In [1]: import numpy as np

In [2]: from numpy import linalg as LA

In [3]: np.set_printoptions(suppress=True, linewidth=120)

In [4]: rnd = lambda a: np.round(a, 2) + 0

In [5]: Y = np.array([[4, 3], [5, 8]])

In [6]: A = np.tile(Y, (2, 2))

In [7]: A
Out[7]: 
array([[4, 3, 4, 3],
       [5, 8, 5, 8],
       [4, 3, 4, 3],
       [5, 8, 5, 8]])

In [8]: Y = A / np.sqrt((A ** 2).mean(axis=1, keepdims=True))

In [9]: A - A.mean(axis=1, keepdims=True)
Out[9]: 
array([[ 0.5, -0.5,  0.5, -0.5],
       [-1.5,  1.5, -1.5,  1.5],
       [ 0.5, -0.5,  0.5, -0.5],
       [-1.5,  1.5, -1.5,  1.5]])

In [10]: W0 = np.load("sample12.npy")

In [11]: W0
Out[11]: 
array([[ 1.01,  1.02, -2.64],
       [-2.8 ,  0.47, -0.98],
       [-0.88,  2.24, -1.79],
       [ 2.4 ,  1.8 , -0.05],
       [-1.81, -1.74, -1.65],
       [ 0.52, -2.93,  0.37],
       [ 1.4 , -0.64, -2.58],
       [ 0.73,  1.28, -2.61],
       [ 2.73,  1.02,  0.72],
       [ 2.11,  1.96, -0.84],
       [ 0.66,  2.93, -0.05],
       [-2.99,  0.24,  0.  ],
       [-0.74, -2.59, -1.32],
       [-1.08, -0.98, -2.62],
       [-2.68,  1.34,  0.1 ],
       [-2.7 ,  0.31, -1.28],
       [-0.73, -2.75, -0.94],
       [ 2.25, -1.91,  0.54],
       [-0.63,  1.34,  2.61],
       [ 0.48, -2.73,  1.14],
       [-2.99,  0.16,  0.21],
       [-0.71, -2.17,  1.94],
       [ 2.13, -1.71, -1.24],
       [ 2.97,  0.4 ,  0.2 ],
       [ 0.01, -0.98,  2.83],
       [ 0.76, -2.6 ,  1.28],
       [-0.12, -2.94, -0.58],
       [-2.28, -1.87,  0.52],
       [ 0.69,  2.82, -0.75]])

In [12]: D = LA.norm(W0[:, None] - W0[None], axis=-1)

In [13]: rnd(LA.norm(W0, axis=1))
Out[13]: 
array([3.01, 3.  , 3.  , 3.  , 3.  , 3.  , 3.  , 3.  , 3.  , 3.  , 3.  , 3.  , 3.  , 3.  , 3.  , 3.  , 3.  , 3.  ,
       3.  , 3.  , 3.  , 3.  , 3.  , 3.  , 2.99, 3.  , 3.  , 2.99, 3.  ])

In [14]: LA.matrix_rank(D ** 2)
Out[14]: np.int64(5)

In [15]: D.mean(axis=1).argmax()
Out[15]: np.int64(18)

In [16]: D.shape
Out[16]: (29, 29)

In [17]: (D + 1e9 * np.eye(29)).round(6).argmin(axis=1)
Out[17]: 
array([ 7, 15, 28,  9, 12, 19,  0,  0, 23,  3, 28, 20, 16,  4, 11,  1, 12, 22, 24, 25, 11, 19, 17,  8, 21, 19, 16, 21,
       10])

In [18]: np.unravel_index(D.round(6).argmax(), D.shape)
Out[18]: (np.int64(9), np.int64(27))

In [19]: x0 = np.array([2, 2, -3])

In [20]: target = W0 @ x0

In [21]: rnd(LA.lstsq(W0, target)[0])
Out[21]: array([ 2.,  2., -3.])

In [22]: rnd(LA.pinv(W0) @ W0)
Out[22]: 
array([[1., 0., 0.],
       [0., 1., 0.],
       [0., 0., 1.]])

In [23]: rnd(LA.solve(W0.T @ W0, W0.T @ target))
Out[23]: array([ 2.,  2., -3.])

In [24]: rng = np.random.default_rng(6163)

In [25]: target = target + 0.3 * rng.normal(size=29)

In [26]: rnd(target)
Out[26]: 
array([ 12.6 ,  -1.62,   8.1 ,   8.51,  -1.97,  -5.61,   9.21,  11.97,   5.32,  10.5 ,   6.95,  -5.63,  -2.31,   3.43,
        -2.87,  -1.26,  -3.83,  -0.85,  -6.19,  -7.81,  -6.39, -11.53,   4.13,   6.19, -10.39,  -7.41,  -4.61, -10.1 ,
         8.69])

In [27]: beta, *_ = LA.lstsq(W0, target)

In [28]: beta.round()
Out[28]: array([ 2.,  2., -3.])

In [29]: rnd(beta)
Out[29]: array([ 2.01,  1.96, -3.  ])

In [30]: Xc = (W0 - W0.mean(axis=0)) / W0.std(axis=0)

In [31]: rnd(Xc.std(axis=0))
Out[31]: array([1., 1., 1.])

In [32]: beta = LA.lstsq(np.delete(Xc, 2, axis=1), Xc[:, 2])[0]

In [33]: rnd(1 - np.var(Xc[:, 2] - np.delete(Xc, 2, axis=1) @ beta))
Out[33]: np.float64(0.03)

In [34]: Y = W0 / LA.norm(W0, axis=1, keepdims=True)

In [35]: gram = Y @ Y.T

In [36]: rnd(LA.norm(Y, axis=1))
Out[36]: 
array([1., 1., 1., 1., 1., 1., 1., 1., 1., 1., 1., 1., 1., 1., 1., 1., 1., 1., 1., 1., 1., 1., 1., 1., 1., 1., 1., 1.,
       1.])

In [37]: rnd(np.degrees(np.arccos(np.clip(gram[22, 12], -1, 1))))
Out[37]: np.float64(60.07)

In [38]: z = rng.integers(0, 3, 6)

In [39]: data = (z[:, None] == z) * 4 + np.eye(6)

In [40]: data
Out[40]: 
array([[5., 0., 0., 4., 0., 0.],
       [0., 5., 4., 0., 0., 4.],
       [0., 4., 5., 0., 0., 4.],
       [4., 0., 0., 5., 0., 0.],
       [0., 0., 0., 0., 5., 0.],
       [0., 4., 4., 0., 0., 5.]])

In [41]: evals, V = LA.eigh(data)

In [42]: x0 = np.array([0, -1, 3, 3, 2, 0])

In [43]: rnd(V * np.maximum(evals, 0) @ V.T)
Out[43]: 
array([[5., 0., 0., 4., 0., 0.],
       [0., 5., 4., 0., 0., 4.],
       [0., 4., 5., 0., 0., 4.],
       [4., 0., 0., 5., 0., 0.],
       [0., 0., 0., 0., 5., 0.],
       [0., 4., 4., 0., 0., 5.]])

In [44]: x0 @ data @ x0
Out[44]: np.float64(91.0)

In [45]: np.abs(data).sum(axis=1).max(), np.abs(evals).max()
Out[45]: (np.float64(13.0), np.float64(13.0))

In [46]: (np.sign(V[:, -1].round(6)) == np.sign(V[0, -1].round(6))).astype(int)
Out[46]: array([1, 0, 0, 1, 1, 0])

In [47]: z = rng.permutation(6)

In [48]: z
Out[48]: array([0, 2, 5, 4, 1, 3])

In [49]: Y = data[z][:, z]

In [50]: rnd(np.sort(np.abs(LA.eigvals(Y))))
Out[50]: array([ 1.,  1.,  1.,  5.,  9., 13.])

In [51]: rnd(LA.det(Y)), rnd(LA.det(data[z]))
Out[51]: (np.float64(585.0), np.float64(585.0))

In [52]: Y
Out[52]: 
array([[5., 0., 0., 0., 0., 4.],
       [0., 5., 4., 0., 4., 0.],
       [0., 4., 5., 0., 4., 0.],
       [0., 0., 0., 5., 0., 0.],
       [0., 4., 4., 0., 5., 0.],
       [4., 0., 0., 0., 0., 5.]])

In [53]: np.diag(Y)
Out[53]: array([5., 5., 5., 5., 5., 5.])

In [54]: x0 = np.array([4, 3, 0, 0, 4, 3])

In [55]: target = Y @ x0

In [56]: target
Out[56]: array([32., 31., 28.,  0., 32., 31.])

In [57]: rnd(LA.solve(Y, Y[:, 3]))
Out[57]: array([0., 0., 0., 1., 0., 0.])

In [58]: rnd(LA.solve(Y, target + Y[:, 1]))
Out[58]: array([4., 4., 0., 0., 4., 3.])

In [59]: rnd(LA.solve(Y, target))
Out[59]: array([4., 3., 0., 0., 4., 3.])

In [60]: x0 = np.ones(6)

In [61]: for _ in range(4):
    ...:     x0 = data @ x0
    ...:     x0 /= LA.norm(x0)
    ...:     print(round(x0 @ data @ x0, 2))
    ...: 
11.78
12.42
12.72
12.86

In [62]: rnd(x0)
Out[62]: array([0.13, 0.57, 0.57, 0.13, 0.01, 0.57])

In [63]: def softmax(z):
    ...:     e = np.exp(z - z.max(axis=-1, keepdims=True))
    ...:     return e / e.sum(axis=-1, keepdims=True)
    ...: 

In [64]: rnd(softmax(data[1]))
Out[64]: array([0.  , 0.57, 0.21, 0.  , 0.  , 0.21])

In [65]: rnd(softmax(10 * data[1]))
Out[65]: array([0., 1., 0., 0., 0., 0.])

In [66]: scores = data @ data.T / np.sqrt(6)

In [67]: rnd(softmax(scores)[1] @ data)
Out[67]: array([0.  , 4.43, 4.29, 0.  , 0.  , 4.29])

In [68]: rnd(softmax(scores))
Out[68]: 
array([[0.6 , 0.  , 0.  , 0.4 , 0.  , 0.  ],
       [0.  , 0.43, 0.29, 0.  , 0.  , 0.29],
       [0.  , 0.29, 0.43, 0.  , 0.  , 0.29],
       [0.4 , 0.  , 0.  , 0.6 , 0.  , 0.  ],
       [0.  , 0.  , 0.  , 0.  , 1.  , 0.  ],
       [0.  , 0.29, 0.29, 0.  , 0.  , 0.43]])

In [69]: softmax(scores).round(6).argmax(axis=1)
Out[69]: array([0, 1, 2, 3, 4, 5])

In [70]: K = np.arange(18).reshape(6, 3) + 3

In [71]: K
Out[71]: 
array([[ 3,  4,  5],
       [ 6,  7,  8],
       [ 9, 10, 11],
       [12, 13, 14],
       [15, 16, 17],
       [18, 19, 20]])

In [72]: # rank 2

In [73]: left, sigma, Vt = LA.svd(K)

In [74]: np.argmax(sigma[:-1] / (sigma[1:] + 1e-6)) + 1
Out[74]: np.int64(2)

In [75]: Y = left[:, :2] @ np.diag(sigma[:2]) @ Vt[:2]

In [76]: LA.matrix_rank(K, rtol=0.05)
Out[76]: np.int64(1)

In [77]: left, sigma, Vt = LA.svd(A)

In [78]: V = Vt[:(sigma > 1e-8).sum()]

In [79]: x0 = A[1] + 5 * A[2] + rng.integers(2) * np.eye(4)[2]

In [80]: x0
Out[80]: array([25., 23., 25., 23.])

In [81]: rnd(LA.norm(x0 - V.T @ V @ x0))
Out[81]: np.float64(0.0)

In [82]: rnd(np.diag(V.T @ V))
Out[82]: array([0.5, 0.5, 0.5, 0.5])

In [83]: rk = LA.matrix_rank(K)

In [84]: rk
Out[84]: np.int64(2)

In [85]: ns = LA.svd(K)[2][rk:].T

In [86]: LA.matrix_rank(K.T @ K), LA.matrix_rank(K @ K.T)
Out[86]: (np.int64(2), np.int64(2))

In [87]: ns.shape
Out[87]: (3, 1)

In [88]: LA.matrix_rank(K, rtol=0.1)
Out[88]: np.int64(1)

In [89]: np.argsort(-LA.norm(K, axis=0).round(6), kind="stable")[:3]
Out[89]: array([2, 1, 0])

In [90]: left, sigma, Vt = LA.svd(K)

In [91]: V = Vt[:(sigma > 1e-8).sum()]

In [92]: x0 = K[0] + -3 * K[5] + rng.integers(2) * np.eye(3)[1]

In [93]: x0
Out[93]: array([-51., -53., -55.])

In [94]: rnd(LA.norm(x0 - V.T @ V @ x0))
Out[94]: np.float64(0.0)

In [95]: LA.matrix_rank(np.vstack([K, x0]))
Out[95]: np.int64(2)

In [96]: rnd(V.T @ V)
Out[96]: 
array([[ 0.83,  0.33, -0.17],
       [ 0.33,  0.33,  0.33],
       [-0.17,  0.33,  0.83]])

In [97]: X = np.load("data.npy")

In [98]: rnd(X)
Out[98]: 
array([[-0.36,  0.51, -0.04, -0.58, -0.33,  0.4 ],
       [ 0.48, -0.5 ,  0.16, -0.25, -0.63,  0.2 ],
       [-0.21,  0.05, -0.12, -0.16, -0.44, -0.85],
       [ 0.45,  0.39, -0.71,  0.28, -0.23,  0.08],
       [ 0.15,  0.5 ,  0.65,  0.46, -0.31, -0.02],
       [-0.6 , -0.3 , -0.18,  0.53, -0.4 ,  0.27]])

In [99]: z = rng.permutation(6)

In [100]: Y = X[:, z] * rng.choice([-1, 1], 6)

In [101]: rnd(Y)
Out[101]: 
array([[ 0.4 , -0.58, -0.04,  0.36,  0.51, -0.33],
       [ 0.2 , -0.25,  0.16, -0.48, -0.5 , -0.63],
       [-0.85, -0.16, -0.12,  0.21,  0.05, -0.44],
       [ 0.08,  0.28, -0.71, -0.45,  0.39, -0.23],
       [-0.02,  0.46,  0.65, -0.15,  0.5 , -0.31],
       [ 0.27,  0.53, -0.18,  0.6 , -0.3 , -0.4 ]])

In [102]: left, _, Vt = LA.svd(X.T @ Y)

In [103]: rnd(LA.lstsq(X, Y)[0])
Out[103]: 
array([[ 0.,  0.,  0., -1.,  0.,  0.],
       [ 0.,  0.,  0.,  0.,  1.,  0.],
       [ 0.,  0.,  1.,  0.,  0.,  0.],
       [ 0.,  1.,  0.,  0.,  0.,  0.],
       [ 0.,  0.,  0.,  0.,  0.,  1.],
       [ 1.,  0.,  0.,  0.,  0.,  0.]])

In [104]: z
Out[104]: array([5, 3, 2, 0, 1, 4])
